$ python -q
>>> import numpy as np
>>> np.set_printoptions(precision=2, suppress=True, linewidth=100)
>>> rnd = lambda a: np.round(a, 2) + 0
>>> Q, _ = np.linalg.qr(np.array([[1.4, -0.9, -1.1, 1.2, -1.0, 0.6],
...     [0.6, 0.1, -0.1, -0.7, 0.7, -0.7],
...     [0.5, -0.2, -0.2, 1.0, -0.3, 0.3],
...     [-0.6, -1.3, 0.4, -0.1, -2.2, 0.4],
...     [-1.0, 1.5, 0.2, 0.3, -0.5, 0.6],
...     [-0.6, 1.9, -0.3, -1.2, -0.5, -1.0],
...     [0.2, -0.9, 0.7, 0.0, -0.3, -0.3]]))
>>> data = Q @ Q.T
>>> rnd(data)
array([[ 0.91,  0.15,  0.18,  0.09,  0.  , -0.03, -0.13],
       [ 0.15,  0.74, -0.31, -0.15,  0.  ,  0.05,  0.22],
       [ 0.18, -0.31,  0.62, -0.18,  0.  ,  0.06,  0.26],
       [ 0.09, -0.15, -0.18,  0.91,  0.  ,  0.03,  0.12],
       [ 0.  ,  0.  ,  0.  ,  0.  ,  1.  ,  0.  ,  0.  ],
       [-0.03,  0.05,  0.06,  0.03,  0.  ,  0.99, -0.04],
       [-0.13,  0.22,  0.26,  0.12,  0.  , -0.04,  0.82]])
>>> rng = np.random.default_rng(2288)
>>> lab = rng.permutation(7)
>>> lab
array([1, 3, 4, 0, 6, 2, 5])
>>> M2 = data[lab][:, lab]
>>> np.allclose(M2, data)
False
>>> np.trace(M2)
np.float64(6.0)
>>> rnd(M2)
array([[ 0.74, -0.15,  0.  ,  0.15,  0.22, -0.31,  0.05],
       [-0.15,  0.91,  0.  ,  0.09,  0.12, -0.18,  0.03],
       [ 0.  ,  0.  ,  1.  ,  0.  ,  0.  ,  0.  ,  0.  ],
       [ 0.15,  0.09,  0.  ,  0.91, -0.13,  0.18, -0.03],
       [ 0.22,  0.12,  0.  , -0.13,  0.82,  0.26, -0.04],
       [-0.31, -0.18,  0.  ,  0.18,  0.26,  0.62,  0.06],
       [ 0.05,  0.03,  0.  , -0.03, -0.04,  0.06,  0.99]])
>>> rnd(np.sort(np.abs(np.linalg.eigvals(M2))))
array([0., 1., 1., 1., 1., 1., 1.])
>>> rnd(np.linalg.det(M2)), rnd(np.linalg.det(data[lab]))
(np.float64(0.0), np.float64(0.0))
>>> np.unique(M2.round(6), axis=0).shape
(7, 7)
>>> rnd(M2 @ np.linalg.pinv(M2) @ M2)
array([[ 0.74, -0.15,  0.  ,  0.15,  0.22, -0.31,  0.05],
       [-0.15,  0.91,  0.  ,  0.09,  0.12, -0.18,  0.03],
       [ 0.  ,  0.  ,  1.  ,  0.  ,  0.  ,  0.  ,  0.  ],
       [ 0.15,  0.09,  0.  ,  0.91, -0.13,  0.18, -0.03],
       [ 0.22,  0.12,  0.  , -0.13,  0.82,  0.26, -0.04],
       [-0.31, -0.18,  0.  ,  0.18,  0.26,  0.62,  0.06],
       [ 0.05,  0.03,  0.  , -0.03, -0.04,  0.06,  0.99]])
>>> np.abs(np.diag(np.linalg.qr(M2)[1])) > 1e-9
array([ True,  True,  True,  True,  True,  True, False])
>>> np.linalg.cond(data) > 100
np.True_
>>> np.argsort(-np.linalg.norm(data, axis=0).round(6), kind="stable")[:3]
array([4, 5, 3])
>>> C = np.array([[2, 1, -1], [-2, -3, 0]])
>>> W0 = rng.normal(size=(24, 2)) @ C + np.array([-1, 2, -3])
>>> rnd(W0)
array([[-4.69, -1.79, -2.13],
       [ 3.37,  5.12, -4.72],
       [-2.12,  1.75, -2.28],
       [-3.41,  0.4 , -1.99],
       [ 0.8 ,  3.22, -3.74],
       [-0.3 ,  2.57, -3.24],
       [-4.17, -0.42, -1.83],
       [ 4.71,  9.67, -3.45],
       [ 2.39,  5.82, -3.63],
       [ 1.14,  6.09, -2.56],
       [-1.92,  1.43, -2.6 ],
       [ 2.24,  5.67, -3.59],
       [-2.12,  0.32, -3.  ],
       [-4.72, -1.13, -1.77],
       [-1.75,  1.69, -2.59],
       [ 4.61,  7.94, -4.24],
       [-1.72,  2.04, -2.44],
       [-3.46, -1.66, -2.98],
       [-5.87, -2.2 , -1.45],
       [-1.26,  0.09, -3.76],
       [ 2.72,  4.63, -4.47],
       [ 5.07,  7.81, -4.65],
       [ 2.67,  5.82, -3.84],
       [-5.87, -5.04, -2.87]])
>>> Q, R = np.linalg.qr(W0)
>>> rnd(np.trace(Q @ Q.T))
np.float64(3.0)
>>> rnd(abs(R[0, 0])), rnd(np.linalg.norm(W0[:, 0]))
(np.float64(16.8), np.float64(16.8))
